>>> import numpy as np
>>> import numpy.linalg as la
>>> np.set_printoptions(precision=2, suppress=True, linewidth=160, sign=" ")
>>> rnd = lambda a: np.round(a, 2) + 0
>>> u = np.array([-2, 1, 1])
>>> rng = np.random.default_rng(405)
>>> X = np.outer(rng.normal(size=14), u) + 0.02 * rng.normal(size=(14, 3))
>>> print(rnd(X))
[[-0.3   0.2   0.16]
 [-4.65  2.36  2.35]
 [ 2.02 -0.99 -1.04]
 [ 0.05 -0.02  0.  ]
 [ 3.2  -1.61 -1.65]
 [ 2.59 -1.3  -1.29]
 [ 1.99 -0.99 -1.  ]
 [ 0.33 -0.22 -0.17]
 [-2.58  1.26  1.27]
 [-0.21  0.09  0.07]
 [-2.37  1.18  1.19]
 [-0.16  0.07  0.1 ]
 [-2.11  1.03  1.11]
 [-4.39  2.21  2.19]]
>>> W = np.array([[3, 1, 0, 2], [2, 0, 2, 3], [1, 3, 0, 1]])
>>> coef = np.array([4, 1, -3, 2])
>>> hid = np.maximum(X @ W + coef, 0)
>>> print((hid > 0).astype(int))
[[ 1  1  0  1]
 [ 0  1  1  1]
 [ 1  0  0  1]
 [ 1  1  0  1]
 [ 1  0  0  1]
 [ 1  0  0  1]
 [ 1  0  0  1]
 [ 1  1  0  1]
 [ 1  1  0  1]
 [ 1  1  0  1]
 [ 1  1  0  1]
 [ 1  1  0  1]
 [ 1  1  0  1]
 [ 0  1  1  1]]
>>> print(rnd((hid > 0).mean(axis=0)))
[ 0.86  0.71  0.14  1.  ]
>>> print(la.matrix_rank(hid))
4
>>> W2 = np.array([[2, 3], [3, -3], [2, 0], [2, 1]])
>>> print((hid @ W2).round(6).argmax(axis=1))
[ 0  0  1  0  1  1  1  0  0  0  0  0  0  0]
>>> Xc = (X - X.mean(axis=0)) / X.std(axis=0)
>>> print(np.argwhere(np.abs(Xc) > 2))
[]
>>> print(Xc.std(axis=0))
[ 1.  1.  1.]
>>> coef = la.lstsq(np.delete(Xc, 2, axis=1), Xc[:, 2])[0]
>>> print(rnd(coef))
[-0.94  0.06]
>>> print(np.abs(coef).argmax())
0
>>> print(rnd(1 - np.var(Xc[:, 2] - np.delete(Xc, 2, axis=1) @ coef)))
1.0
>>> Xc = X - X.mean(axis=0)
>>> U, s, Vh = la.svd(Xc, full_matrices=False)
>>> print(rnd(Xc.mean(axis=0)))
[ 0.  0.  0.]
>>> print(la.matrix_rank(Xc))
3
>>> print(rnd(s ** 2 / (s ** 2).sum()))
[ 1.  0.  0.]
>>> print(rnd((s ** 2).sum() ** 2 / (s ** 4).sum()))
1.0
>>> print(rnd(np.abs(Vh[-1])))
[ 0.56  0.36  0.75]
>>> print(np.abs(Vh[0]).argmax())
0
>>> print((np.sign(U[:, 0]) == np.sign(U[0, 0])).astype(int))
[ 1  0  1  1  1  1  1  1  0  1  0  1  0  0]
>>> proj = X @ la.solve(X.T @ X, X.T)
>>> print(np.allclose(proj @ proj, proj))
True
>>> print(rnd(proj @ X[:, 1]))
[ 0.2   2.36 -0.99 -0.02 -1.61 -1.3  -0.99 -0.22  1.26  0.09  1.18  0.07  1.03  2.21]
>>> print(rnd(np.trace(proj)))
3.0
>>> m1 = np.loadtxt("m.csv", delimiter=",")
>>> print(rnd(m1))
[[-3.01 -1.96 -1.74  0.3 ]
 [ 1.5  -2.98  0.4  -2.16]
 [-1.2   1.76 -0.48 -3.35]
 [ 1.8   0.39 -3.55  0.07]]
>>> print(rnd(la.eigvals(m1)))
[ 4. +0.j  -3.2+2.4j -3.2-2.4j -4. +0.j ]
>>> print(rnd(np.einsum("ii->", m1)))
-6.41
>>> print(rnd(la.det(m1.T)))
-256.0
>>> print(rnd(la.eigvals(m1).sum().real))
-6.41
>>> print(rnd(np.einsum("ij,ji->", m1, m1)))
41.03
>>> print(rnd(np.poly(m1)))
[   1.      6.41    0.   -102.49 -256.  ]
>>> u = np.array([3, 3, 2])
>>> print(rnd(np.cross(m1[1, :3], m1[3, :3])))
[ 10.43   6.05   5.96]
>>> other = np.array([[2, 3], [3, 4]])
>>> W2 = np.kron(other, m1)
>>> print(la.matrix_rank(W2))
8
>>> proj = np.triu(np.array([[2, 1, -1, -2], [-1, 2, -2, -2], [-1, -2, 0, -2], [0, 2, 1, 0]]), 1) + np.eye(4)
>>> other = proj @ m1 @ la.inv(proj)
>>> print(rnd(np.poly(other)))
[   1.      6.41    0.   -102.49 -256.  ]
>>> print(rnd(np.trace(other)), rnd(np.trace(m1)))
-6.41 -6.41
>>> print(la.matrix_rank(other))
4
>>> print(rnd(la.det(other)))
-256.0
>>> other = m1 + rng.integers(-2, 3, (4, 1)) @ rng.integers(-2, 3, (1, 4))
>>> print(rnd(other))
[[-5.01 -0.96 -1.74  2.3 ]
 [ 3.5  -3.98  0.4  -4.16]
 [-1.2   1.76 -0.48 -3.35]
 [ 5.8  -1.61 -3.55 -3.93]]
>>> print(np.abs(other - m1).sum(axis=1))
[  5.   5.   0.  10.]
>>> print(rnd(other - m1))
[[-2.  1.  0.  2.]
 [ 2. -1.  0. -2.]
 [ 0.  0.  0.  0.]
 [ 4. -2.  0. -4.]]
>>> F = np.load("layer11.npy")
>>> print(F)
[[-2.  0.  0.]
 [ 0. -2. -3.]
 [ 0. -3. -2.]]
>>> print(la.norm(F, axis=1).argmax())
1
>>> print(rnd(la.norm(F, "nuc")))
8.0
>>> print(rnd(la.norm(F, axis=0)))
[ 2.    3.61  3.61]
>>> print(F[1] @ F[0])
0.0
>>> print(rnd(la.norm(F[1] - F[0])))
4.12
>>> print(rnd(la.norm(F[1], 1)), rnd(la.norm(F[1], np.inf)))
5.0 3.0
>>> print(rnd(la.norm(F) ** 2 / la.norm(F, 2) ** 2))
1.2
>>> print(np.trace(F))
-6.0
>>> print(rnd(np.abs(la.eigvals(F)).max()))
5.0
>>> print(rnd(np.sort(np.abs(la.eigvals(F)))))
[ 1.  2.  5.]
>>> print(np.allclose(F, F.T))
True
>>> print((F + F.T) / 2)
[[-2.  0.  0.]
 [ 0. -2. -3.]
 [ 0. -3. -2.]]
>>> data = np.array([[-6.0, 4.0, 0.0], [-8.0, 6.0, 0.0], [-8.0, 4.0, 2.0]])
>>> z = rng.permutation(3)
>>> print(z)
[ 0  2  1]
>>> other = data[z][:, z]
>>> print(np.trace(other))
2.0
>>> print(other)
[[-6.  0.  4.]
 [-8.  2.  4.]
 [-8.  0.  6.]]
>>> print(np.allclose(other, data))
False
>>> print(np.diag(other))
[-6.  2.  6.]
>>> q, r_ = la.qr(other)
>>> print(np.trace(q @ q.T))
3.0
>>> print(q.shape, r_.shape)
(3, 3) (3, 3)
>>> print(rnd(q @ r_))
[[-6.  0.  4.]
 [-8.  2.  4.]
 [-8.  0.  6.]]
>>> print(rnd(abs(r_[0, 0])), rnd(la.norm(other[:, 0])))
12.81 12.81
>>> print(rnd(q))
[[-0.47  0.37 -0.8 ]
 [-0.62 -0.78  0.  ]
 [-0.62  0.5   0.6 ]]
>>> vals, evecs = la.eig(data)
>>> print(rnd(np.sort(la.eigvals(la.inv(data)))))
[-0.5  0.5  0.5]
>>> print(vals)
[ 2.  2. -2.]
>>> print(rnd(np.sort(la.eigvals(data @ data))))
[ 4.  4.  4.]
>>> E = np.array([[1, 2, 0, 1, 0], [2, 3, 0, 2, 0], [1, 2, 2, 1, 3]])
>>> # column 3 repeats column 0
>>> t3 = np.stack([E, -3 * E, E[::-1]])
>>> print(t3.shape)
(3, 3, 5)
>>> print(rnd(la.norm(t3, axis=(1, 2))))
[  6.48  19.44   6.48]
>>> print((t3 @ E.T).shape)
(3, 3, 3)
>>> print(np.einsum("bij,cij->bc", t3, t3))
[[  42 -126   29]
 [-126  378  -87]
 [  29  -87   42]]
>>> print(t3.sum(axis=0))
[[-1 -2  2 -1  3]
 [-2 -3  0 -2  0]
 [-1 -2 -4 -1 -6]]
>>> print(np.argsort(-la.norm(E, axis=0).round(6), kind="stable")[:3])
[ 1  4  0]
>>> print(la.cond(E) > 100)
False
>>> print(la.matrix_rank(E, rtol=0.1))
2
>>> print([round(float(x), 2) for x in la.svd(E, compute_uv=False)[:3]])
[5.73, 3.02, 0.29]
>>> U, s, Vh = la.svd(E)
>>> print(np.argmax(s[:-1] / (s[1:] + 1e-6)) + 1)
2
>>> other = U[:, :2] @ np.diag(s[:2]) @ Vh[:2]
>>> print(rnd(np.abs(E - other).max()))
0.17
>>> print(rnd(la.norm(E - other) / la.norm(E)))
0.05
>>> print(rnd(other))
[[ 1.13  1.83  0.01  1.13  0.02]
 [ 1.92  3.1  -0.01  1.92 -0.01]
 [ 1.    2.    2.    1.    3.  ]]
>>> other = np.array([[-2, -2], [-8, 4]])
>>> W2 = np.array([[2, -1], [2, 1]])
>>> J = np.kron(other, W2)
>>> print(J)
[[ -4   2  -4   2]
 [ -4  -2  -4  -2]
 [-16   8   8  -4]
 [-16  -8   8   4]]
>>> proj = np.triu(np.array([[-3, 0, 0, -3], [0, 3, 0, -3], [-1, 1, 2, 3], [3, 2, 2, 0]]), 1) + np.eye(4)
>>> other = proj @ J @ la.inv(proj)
>>> print(proj @ J - J @ proj)
[[ 48.  24. -24.  -6.]
 [ 48.  24. -24. -18.]
 [-48. -24.  24. -36.]
 [  0.   0.   0. -96.]]
>>> print(np.trace(other), np.trace(J))
6.0 6
>>> print((J - J.T) / 2)
[[ 0.  3.  6.  9.]
 [-3.  0. -6.  3.]
 [-6.  6.  0. -6.]
 [-9. -3.  6.  0.]]
>>> print(np.allclose(J, J.T))
False
>>> print(np.allclose(J @ J.T, J.T @ J))
False
>>> print(rnd(la.det(J)))
9216.0
>>> print(la.matrix_power(J, 2))
[[ 40 -60  -8  12]
 [120 -20 -24   4]
 [-32  48  64 -96]
 [-96  16 192 -32]]
>>> other = np.array([[-2, -1, 1], [-1, -2, 2]])
>>> W2 = np.kron(other, J)
>>> print(W2)
[[  8  -4   8  -4   4  -2   4  -2  -4   2  -4   2]
 [  8   4   8   4   4   2   4   2  -4  -2  -4  -2]
 [ 32 -16 -16   8  16  -8  -8   4 -16   8   8  -4]
 [ 32  16 -16  -8  16   8  -8  -4 -16  -8   8   4]
 [  4  -2   4  -2   8  -4   8  -4  -8   4  -8   4]
 [  4   2   4   2   8   4   8   4  -8  -4  -8  -4]
 [ 16  -8  -8   4  32 -16 -16   8 -32  16  16  -8]
 [ 16   8  -8  -4  32  16 -16  -8 -32 -16  16   8]]
>>> print(W2.shape)
(8, 12)
